>>> import numpy as np
>>> np.set_printoptions(precision=2, suppress=True, linewidth=100, sign=" ")
>>> arr = np.array([[0.6, -0.1, 1.9, 1.0], [0.9, -0.1, 0.7, 0.6], [-0.8, 0.9, -2.4, 1.5]])
>>> arr
array([[ 0.6, -0.1,  1.9,  1. ],
       [ 0.9, -0.1,  0.7,  0.6],
       [-0.8,  0.9, -2.4,  1.5]])
>>> t3 = np.stack([arr, -2 * arr, arr[::-1]])
>>> np.linalg.matrix_rank(t3.reshape(3, -1))
np.int64(2)
>>> print(t3.shape)
(3, 3, 4)
>>> np.linalg.norm(t3, axis=(1, 2))
array([ 4.01,  8.03,  4.01])
>>> print((t3 @ arr.T).shape)
(3, 3, 3)
>>> J = np.load("w.npy")
>>> J
array([[  4,   5,   6,   7,   8,   9,  10],
       [ 11,  12,  13,  14,  15,  16,  17],
       [ 18,  19,  20,  21,  22,  23,  24],
       [ 25,  26,  27,  28,  29,  30,  31],
       [ 32,  33,  34,  35,  36,  37,  38]])
>>> J @ np.linalg.pinv(J) @ J
array([[  4.,   5.,   6.,   7.,   8.,   9.,  10.],
       [ 11.,  12.,  13.,  14.,  15.,  16.,  17.],
       [ 18.,  19.,  20.,  21.,  22.,  23.,  24.],
       [ 25.,  26.,  27.,  28.,  29.,  30.,  31.],
       [ 32.,  33.,  34.,  35.,  36.,  37.,  38.]])
>>> np.unique(J.round(6), axis=0).shape
(5, 7)
>>> print(np.allclose(J[:-1].T @ np.linalg.lstsq(J[:-1].T, J[-1])[0], J[-1]))
True
>>> np.linalg.lstsq(J[:-1].T, J[-1])[2]
np.int32(2)
>>> out = J / np.linalg.norm(J, axis=1, keepdims=True)
>>> cov = out @ out.T
>>> cov[4]
array([ 0.98,  1.  ,  1.  ,  1.  ,  1.  ])
>>> cov
array([[ 1.  ,  0.99,  0.98,  0.98,  0.98],
       [ 0.99,  1.  ,  1.  ,  1.  ,  1.  ],
       [ 0.98,  1.  ,  1.  ,  1.  ,  1.  ],
       [ 0.98,  1.  ,  1.  ,  1.  ,  1.  ],
       [ 0.98,  1.  ,  1.  ,  1.  ,  1.  ]])
>>> (cov - 2 * np.eye(5)).round(6).argmax(axis=1)
array([ 1,  2,  3,  4,  3])
>>> round(float(np.degrees(np.arccos(np.clip(cov[4, 0], -1, 1)))), 2)
12.67
>>> np.argwhere(np.triu(np.abs(cov) > 0.95, 1))
array([[ 0,  1],
       [ 0,  2],
       [ 0,  3],
       [ 0,  4],
       [ 1,  2],
       [ 1,  3],
       [ 1,  4],
       [ 2,  3],
       [ 2,  4],
       [ 3,  4]])
>>> print(np.linalg.norm(out, axis=1))
[ 1.  1.  1.  1.  1.]
